$ ipython --no-banner

In [1]: import numpy as np

In [2]: from numpy import linalg as LA

In [3]: np.set_printoptions(suppress=True, linewidth=160)

In [4]: def rnd(a):
   ...:     return np.round(a, 2) + 0
   ...: 

In [5]: M = np.load("run18.npy")

In [6]: print(M)
[[ 0  0  6]
 [ 9 11  0]
 [ 0  0 19]
 [ 2  4  0]
 [ 0  0 11]
 [ 0  0 19]
 [ 6  8  0]
 [ 8 10  0]
 [ 0  0 15]
 [ 5  7  0]
 [ 0  0  3]]

In [7]: # row 5 repeats row 2

In [8]: Xs = M - M.mean(axis=0)

In [9]: vecs = LA.svd(Xs)[2][:2]

In [10]: other = Xs - Xs @ vecs.T @ vecs

In [11]: print(rnd((Xs @ vecs.T).std(axis=0)))
[8.76 3.26]

In [12]: print(rnd(other.std(axis=0)))
[0.2  0.17 0.01]

In [13]: print(rnd(np.diag(vecs.T @ vecs)))
[0.41 0.59 1.  ]

In [14]: other = np.array([[-9, -1], [2, -4]])

In [15]: E = other + other.T

In [16]: print(E)
[[-18   1]
 [  1  -8]]

In [17]: # equal to its transpose

In [18]: proj = np.triu(np.array([[5, 2], [5, 6]]), 1) + np.eye(2)

In [19]: other = proj @ E @ LA.inv(proj)

In [20]: print(proj @ E - E @ proj)
[[ 2. 20.]
 [ 0. -2.]]

In [21]: print(rnd(np.poly(other)))
[  1.  26. 143.]

In [22]: print(LA.matrix_rank(other))
2

In [23]: print(rnd(LA.det(other)))
143.0

In [24]: print(np.trace(other), np.trace(E))
-26.0 -26

In [25]: q, R = LA.qr(E)

In [26]: print(rnd(q.T @ q))
[[1. 0.]
 [0. 1.]]

In [27]: print(q.shape, R.shape)
(2, 2) (2, 2)

In [28]: print(rnd(q))
[[-1.    0.06]
 [ 0.06  1.  ]]

In [29]: print(np.allclose(R.T @ R, E.T @ E))
True

In [30]: print(rnd(np.trace(q @ q.T)))
2.0

In [31]: print(rnd(abs(R[0, 0])), rnd(LA.norm(E[:, 0])))
18.03 18.03

In [32]: print(rnd(q @ R))
[[-18.   1.]
 [  1.  -8.]]

In [33]: print(rnd(LA.eigvalsh(E).min()))
-18.1

In [34]: print([round(float(LA.det(E[:i, :i])), 2) + 0 for i in range(1, 3)])
[-18.0, 143.0]

In [35]: LA.cholesky(E)
LinAlgError: Matrix is not positive definite


In [36]: D = LA.norm(M[:, None] - M[None], axis=-1)

In [37]: print(D[5].round(6).argsort(kind="stable")[:4])
[2 5 8 4]

In [38]: print(rnd(LA.norm(M, axis=1)))
[ 6.   14.21 19.    4.47 11.   19.   10.   12.81 15.    8.6   3.  ]

In [39]: print((D + 1e9 * np.eye(11)).round(6).argmin(axis=1))
[10  7  5  9  8  2  9  1  2  6  0]

In [40]: print(np.flatnonzero(D[5] < D.mean() / 2))
[2 5 8]

In [41]: w, vecs = LA.eigh(E)

In [42]: print(rnd(vecs.T @ E @ vecs))
[[-18.1   0. ]
 [  0.   -7.9]]

In [43]: print(rnd(vecs @ np.diag(w) @ vecs.T))
[[-18.   1.]
 [  1.  -8.]]

In [44]: print(w.sum(), np.trace(E))
-26.0 -26

In [45]: print(rnd(LA.svd(E, compute_uv=False)))
[18.1  7.9]

In [46]: print(np.abs(vecs[:, -1]).round(6).argmax())
1

In [47]: print(rnd(np.abs(vecs[:, -1])))
[0.1 1. ]

In [48]: print(rnd(LA.eigvalsh(E + 4 * np.eye(2))))
[-14.1  -3.9]

In [49]: r0 = np.array([3, 1]) + 0.5

In [50]: arr = np.eye(2) - 2 * np.outer(r0, r0) / (r0 @ r0)

In [51]: print(rnd(arr))
[[-0.69 -0.72]
 [-0.72  0.69]]

In [52]: w, vecs = LA.eigh(arr)

In [53]: x = np.array([-5, 4])

In [54]: print(rnd(vecs * np.maximum(w, 0) @ vecs.T))
[[ 0.16 -0.36]
 [-0.36  0.84]]

In [55]: print(rnd(np.abs(arr).sum(axis=1).max()), np.abs(w).max())
1.41 1.0

In [56]: print(rnd(LA.eigvalsh(arr[1:, 1:])))
[0.69]

In [57]: print(rnd(x @ arr @ x))
22.76

In [58]: print(rnd(LA.norm(arr, 1)), rnd(LA.norm(arr, np.inf)))
1.41 1.41

In [59]: print(arr[1] @ arr[0])
0.0

In [60]: print(rnd(LA.norm(arr) ** 2 / LA.norm(arr, 2) ** 2))
2.0

In [61]: print(rnd(LA.norm(arr, 2)))
1.0

In [62]: print(rnd(LA.norm(arr[1] - arr[0])))
1.41

In [63]: A = np.load("case11.npy")

In [64]: print(A)
[[  1.89   9.72 -32.57]
 [  1.86   4.55 -22.54]
 [  1.9    1.86 -16.39]
 [  1.92   1.22 -14.71]
 [  2.    -0.91  -7.47]
 [  2.    -1.03  -6.8 ]
 [  2.    -1.04  -6.79]
 [  1.99  -1.2   -5.64]
 [  1.97  -1.29  -4.67]
 [  1.9   -1.3   -3.19]
 [  1.9   -1.3   -3.17]
 [  1.73  -1.12  -1.82]
 [ -4.3   -1.44  -0.74]
 [ -6.38  -3.15  -0.98]
 [-12.53 -10.18  -0.73]
 [-13.16 -11.02  -0.63]
 [-13.27 -11.18  -0.61]
 [-14.5  -12.88  -0.38]
 [-18.16 -18.31   0.57]
 [-31.93 -42.08   6.78]]

In [65]: basis = A[[5, 17]].astype(float)

In [66]: for _ in range(4):
    ...:     z = LA.norm(A[:, None] - basis, axis=-1).argmin(axis=1)
    ...:     basis = np.array([A[z == j].mean(axis=0) for j in range(2)])
    ...: 

In [67]: print(z)
[0 0 0 0 0 0 0 0 0 0 0 0 0 0 1 1 1 1 1 1]

In [68]: print(rnd(basis))
[[  0.88   0.25  -9.11]
 [-17.26 -17.61   0.83]]

In [69]: print(rnd(basis[1] - basis[0]))
[-18.14 -17.86   9.94]

In [70]: rng = np.random.default_rng(642759)

In [71]: z = rng.permutation(3)

In [72]: other = A[:, z] * rng.choice([-1, 1], 3)

In [73]: print(other)
[[  1.89   9.72 -32.57]
 [  1.86   4.55 -22.54]
 [  1.9    1.86 -16.39]
 [  1.92   1.22 -14.71]
 [  2.    -0.91  -7.47]
 [  2.    -1.03  -6.8 ]
 [  2.    -1.04  -6.79]
 [  1.99  -1.2   -5.64]
 [  1.97  -1.29  -4.67]
 [  1.9   -1.3   -3.19]
 [  1.9   -1.3   -3.17]
 [  1.73  -1.12  -1.82]
 [ -4.3   -1.44  -0.74]
 [ -6.38  -3.15  -0.98]
 [-12.53 -10.18  -0.73]
 [-13.16 -11.02  -0.63]
 [-13.27 -11.18  -0.61]
 [-14.5  -12.88  -0.38]
 [-18.16 -18.31   0.57]
 [-31.93 -42.08   6.78]]

In [74]: Uu, _, Vt = LA.svd(A.T @ other)

In [75]: print(rnd(LA.lstsq(A, other)[0]))
[[1. 0. 0.]
 [0. 1. 0.]
 [0. 0. 1.]]

In [76]: data, _ = LA.qr(np.array([[-0.1, -3.5, -0.3, 1.2],
    ...:     [0.1, 0.7, -0.5, -1.7],
    ...:     [0.9, -0.2, 1.0, 0.5],
    ...:     [-1.1, -0.6, 1.1, -0.7]]))

In [77]: print(rnd(data))
[[-0.07  0.97  0.2  -0.13]
 [ 0.07 -0.18  0.31 -0.93]
 [ 0.63  0.17 -0.72 -0.22]
 [-0.77  0.03 -0.58 -0.26]]

In [78]: print(rnd(np.einsum("ij,ji->", data, data)))
1.52

In [79]: print(rnd(np.poly(data)))
[ 1.    1.23  0.   -1.23 -1.  ]

In [80]: other = np.array([[0, 5], [4, 4]])

In [81]: basis = np.kron(other, E)

In [82]: print(basis)
[[  0   0 -90   5]
 [  0   0   5 -40]
 [-72   4 -72   4]
 [  4 -32   4 -32]]

In [83]: print(basis.shape)
(4, 4)

In [84]: F = np.loadtxt("sample8.csv", delimiter=",")

In [85]: print(F)
[[0. 1. 0.]
 [1. 0. 0.]
 [0. 0. 0.]]

In [86]: w, vecs = LA.eigh(F)

In [87]: x = np.array([2, -3, 0])

In [88]: print(np.abs(F).sum(axis=1).max(), np.abs(w).max())
1.0 1.0

In [89]: print(rnd(vecs * np.abs(w) @ vecs.T))
[[1. 0. 0.]
 [0. 1. 0.]
 [0. 0. 0.]]

In [90]: print(rnd(vecs * np.maximum(w, 0) @ vecs.T))
[[0.5 0.5 0. ]
 [0.5 0.5 0. ]
 [0.  0.  0. ]]

In [91]: print([round(float(x), 2) for x in LA.svd(F, compute_uv=False)[:3]])
[1.0, 1.0, 0.0]

In [92]: print(rnd(LA.norm(F, 2) / LA.norm(F)))
0.71

In [93]: print(LA.matrix_rank(F, rtol=0.1))
2

In [94]: rk = LA.matrix_rank(F)

In [95]: print(rk)
2

In [96]: ns = LA.svd(F)[2][rk:].T

In [97]: print(ns.shape)
(3, 1)

In [98]: print(ns[:, 0] / ns[np.abs(ns[:, 0]).round(6).argmax(), 0])
[0. 0. 1.]

In [99]: print([int(LA.matrix_rank(np.delete(F, i, axis=0))) for i in range(3)])
[1, 1, 2]

In [100]: print([int(LA.matrix_rank(F[:, :j + 1])) for j in range(3)])
[1, 2, 2]

In [101]: print(rnd(np.sort(LA.eigvals(F).real)))
[-1.  0.  1.]

In [102]: print(rnd(F @ LA.pinv(F) @ F))
[[0. 1. 0.]
 [1. 0. 0.]
 [0. 0. 0.]]

In [103]: print(np.allclose(F[:-1].T @ LA.lstsq(F[:-1].T, F[-1])[0], F[-1]))
True

In [104]: LA.inv(F)
LinAlgError: Singular matrix


In [105]: X = np.load("w.npy")

In [106]: print(X)
[[0.4  0.2  0.2  0.2 ]
 [0.   1.   0.   0.  ]
 [0.2  0.2  0.4  0.2 ]
 [0.   0.   0.33 0.67]]

In [107]: print(rnd(LA.matrix_power(X, 2)))
[[0.2  0.32 0.23 0.25]
 [0.   1.   0.   0.  ]
 [0.16 0.32 0.27 0.25]
 [0.07 0.07 0.35 0.51]]

In [108]: print(rnd(LA.matrix_power(X, 100)))
[[0. 1. 0. 0.]
 [0. 1. 0. 0.]
 [0. 1. 0. 0.]
 [0. 1. 0. 0.]]

In [109]: pr = np.eye(4)[3]

In [110]: for _ in range(5):
     ...:     pr = pr @ X
     ...:     print(pr.round(2))
     ...: 
[0.   0.   0.33 0.67]
[0.07 0.07 0.35 0.51]
[0.1  0.15 0.32 0.43]
[0.1  0.23 0.29 0.37]
[0.1  0.31 0.26 0.33]

In [111]: other = X / np.sqrt((X ** 2).mean(axis=1, keepdims=True))

In [112]: print(LA.matrix_rank(X - X.mean(axis=1, keepdims=True)))
3

In [113]: print(rnd(other[0]))
[1.51 0.76 0.76 0.76]

In [114]: print(rnd(X - X.mean(axis=1, keepdims=True)))
[[ 0.15 -0.05 -0.05 -0.05]
 [-0.25  0.75 -0.25 -0.25]
 [-0.05 -0.05  0.15 -0.05]
 [-0.25 -0.25  0.08  0.42]]

In [115]: x = np.array([2, 3, 1, 2])

In [116]: rhs = X @ x

In [117]: beta, lr = np.zeros(4), 1 / LA.norm(X, 2) ** 2

In [118]: for i in range(12):
     ...:     beta -= lr * X.T @ (X @ beta - rhs)
     ...:     if i % 2 == 0: print(i, round(LA.norm(X @ beta - rhs), 2))
     ...: 
0 0.44
2 0.25
4 0.2
6 0.17
8 0.15
10 0.14

In [119]: print(rnd(LA.cond(X)))
6.09

In [120]: print(rnd(beta))
[1.59 3.01 1.53 1.75]

In [121]: m1 = np.array([[1.0, 0.9, 0.81, 0.73],
     ...:     [0.9, 1.0, 0.9, 0.81],
     ...:     [0.81, 0.9, 1.0, 0.9],
     ...:     [0.73, 0.81, 0.9, 1.0]])

In [122]: print(m1)
[[1.   0.9  0.81 0.73]
 [0.9  1.   0.9  0.81]
 [0.81 0.9  1.   0.9 ]
 [0.73 0.81 0.9  1.  ]]

In [123]: # equal to its transpose

In [124]: x = np.ones(4)

In [125]: for _ in range(4):
     ...:     x = m1 @ x
     ...:     x /= LA.norm(x)
     ...:     print(round(x @ m1 @ x, 2))
     ...: 
3.53
3.53
3.53
3.53

In [126]: print(rnd(x))
[0.49 0.51 0.51 0.49]
